In [1]: import numpy as np

In [2]: import numpy.linalg as la

In [3]: np.set_printoptions(precision=2, suppress=True, linewidth=100, floatmode="fixed")

In [4]: feats = np.load("block7.npy")

In [5]: feats
Out[5]: 
array([[ 12.14, -21.39, -26.97],
       [  8.36, -15.95, -20.60],
       [  7.27, -14.34, -18.69],
       [  5.37, -11.44, -15.23],
       [  3.65,  -8.69, -11.89],
       [  2.23,  -6.29,  -8.92],
       [  1.38,  -4.74,  -6.95],
       [  0.00,  -1.72,  -2.93],
       [ -0.12,  -1.33,  -2.38],
       [ -0.17,  -1.14,  -2.09],
       [ -0.25,  -0.25,  -0.65],
       [ -0.25,  -0.24,  -0.64],
       [  0.15,  -0.04,   0.09],
       [  0.22,  -0.10,   0.09],
       [  0.24,  -0.12,   0.09],
       [  0.27,  -0.19,   0.05],
       [  0.27,  -0.22,   0.03],
       [  0.27,  -0.23,   0.02],
       [  0.00,  -0.29,  -0.09],
       [ -0.21,  -0.26,  -0.10],
       [ -0.30,  -0.24,  -0.09],
       [ -1.20,   0.08,   0.04],
       [ -3.19,   1.06,   0.66],
       [ -5.17,   2.20,   1.47],
       [ -6.76,   3.18,   2.19],
       [-10.82,   5.83,   4.25]])

In [6]: Ac = (feats - feats.mean(axis=0)) / feats.std(axis=0)

In [7]: np.argwhere(np.abs(Ac) > 2)
Out[7]: 
array([[ 0,  0],
       [ 0,  1],
       [ 0,  2],
       [ 1,  1],
       [ 1,  2],
       [25,  0]])

In [8]: Ac.std(axis=0)
Out[8]: array([1.00, 1.00, 1.00])

In [9]: c = la.lstsq(np.delete(Ac, 1, axis=1), Ac[:, 1])[0]

In [10]: np.abs(c).argmax()
Out[10]: np.int64(1)

In [11]: Ac = feats - feats.mean(axis=0)

In [12]: left, sigma, vt = la.svd(Ac, full_matrices=False)

In [13]: np.abs(vt[-1])
Out[13]: array([0.24, 0.81, 0.53])

In [14]: np.abs(vt[0]).argmax()
Out[14]: np.int64(2)

In [15]: np.round(sigma ** 2 / (sigma ** 2).sum(), 2) + 0
Out[15]: array([0.97, 0.03, 0.00])

In [16]: sigma
Out[16]: array([55.07,  9.21,  0.70])

In [17]: np.round(Ac.mean(axis=0), 2) + 0
Out[17]: array([0.00, 0.00, 0.00])

In [18]: round(float((sigma ** 2).sum() ** 2 / (sigma ** 4).sum()), 2)
Out[18]: 1.06

In [19]: vt[0] * np.sign(vt[0, np.abs(vt[0]).argmax()])
Out[19]: array([-0.38,  0.58,  0.72])

In [20]: proj = feats @ la.solve(feats.T @ feats, feats.T)

In [21]: np.round(proj @ feats[:, 0], 2) + 0
Out[21]: 
array([ 12.14,   8.36,   7.27,   5.37,   3.65,   2.23,   1.38,   0.00,  -0.12,  -0.17,  -0.25,
        -0.25,   0.15,   0.22,   0.24,   0.27,   0.27,   0.27,   0.00,  -0.21,  -0.30,  -1.20,
        -3.19,  -5.17,  -6.76, -10.82])

In [22]: round(float(np.trace(proj)), 2)
Out[22]: 3.0

In [23]: other = np.c_[feats[:, :1] @ np.array([[3]]), np.array([1, 1, 1, 0, 2, 0, 1, 0, 1, 1, 3, 2, 3, 1, 2, 1, 2, 0, 0, 0, 0, 2, 1, 0, 2, 1])]

In [24]: other
Out[24]: 
array([[ 36.42,   1.00],
       [ 25.08,   1.00],
       [ 21.81,   1.00],
       [ 16.11,   0.00],
       [ 10.95,   2.00],
       [  6.69,   0.00],
       [  4.14,   1.00],
       [  0.00,   0.00],
       [ -0.36,   1.00],
       [ -0.51,   1.00],
       [ -0.75,   3.00],
       [ -0.75,   2.00],
       [  0.45,   3.00],
       [  0.66,   1.00],
       [  0.72,   2.00],
       [  0.81,   1.00],
       [  0.81,   2.00],
       [  0.81,   0.00],
       [  0.00,   0.00],
       [ -0.63,   0.00],
       [ -0.90,   0.00],
       [ -3.60,   2.00],
       [ -9.57,   1.00],
       [-15.51,   0.00],
       [-20.28,   2.00],
       [-32.46,   1.00]])

In [25]: la.norm(la.qr(feats)[0].T @ other, axis=0) ** 2 / ((other ** 2).sum(axis=0) + 1e-12)
Out[25]: array([1.00, 0.23])

In [26]: la.matrix_rank(np.c_[feats, other])
Out[26]: np.int64(4)

In [27]: Ac = feats - feats.mean(axis=0)

In [28]: vecs = la.svd(Ac)[2][:2]

In [29]: other = Ac - Ac @ vecs.T @ vecs

In [30]: np.round(np.cov(Ac @ vecs.T, rowvar=False), 2) + 0
Out[30]: 
array([[121.29,   0.00],
       [  0.00,   3.39]])

In [31]: np.diag(vecs.T @ vecs)
Out[31]: array([0.94, 0.34, 0.72])

In [32]: la.norm(other, axis=1).round(6).argmax()
Out[32]: np.int64(0)

In [33]: data = np.load("w.npy")

In [34]: data
Out[34]: 
array([[ 0,  0, -3],
       [ 0, -6,  0],
       [-3,  0,  0]])

In [35]: f = np.array([3, 3, 0])

In [36]: other = data + np.outer(f, np.eye(3)[2])

In [37]: round(la.det(other) / la.det(data), 2), round(1 + la.solve(data, f)[2], 2)
Out[37]: (np.float64(0.0), np.float64(0.0))

In [38]: f, g = data[1], data[0]

In [39]: f @ g
Out[39]: np.int64(0)

In [40]: f @ f
Out[40]: np.int64(36)

In [41]: p = (f @ g) / (f @ f) * f

In [42]: (g - p) @ f
Out[42]: np.float64(0.0)

In [43]: round(float(la.norm(f + g) ** 2 + la.norm(f - g) ** 2), 2)
Out[43]: 90.0

In [44]: p
Out[44]: array([ 0.00, -0.00,  0.00])

In [45]: g - p
Out[45]: array([ 0.00,  0.00, -3.00])

In [46]: np.outer(f, g)
Out[46]: 
array([[ 0,  0,  0],
       [ 0,  0, 18],
       [ 0,  0,  0]])
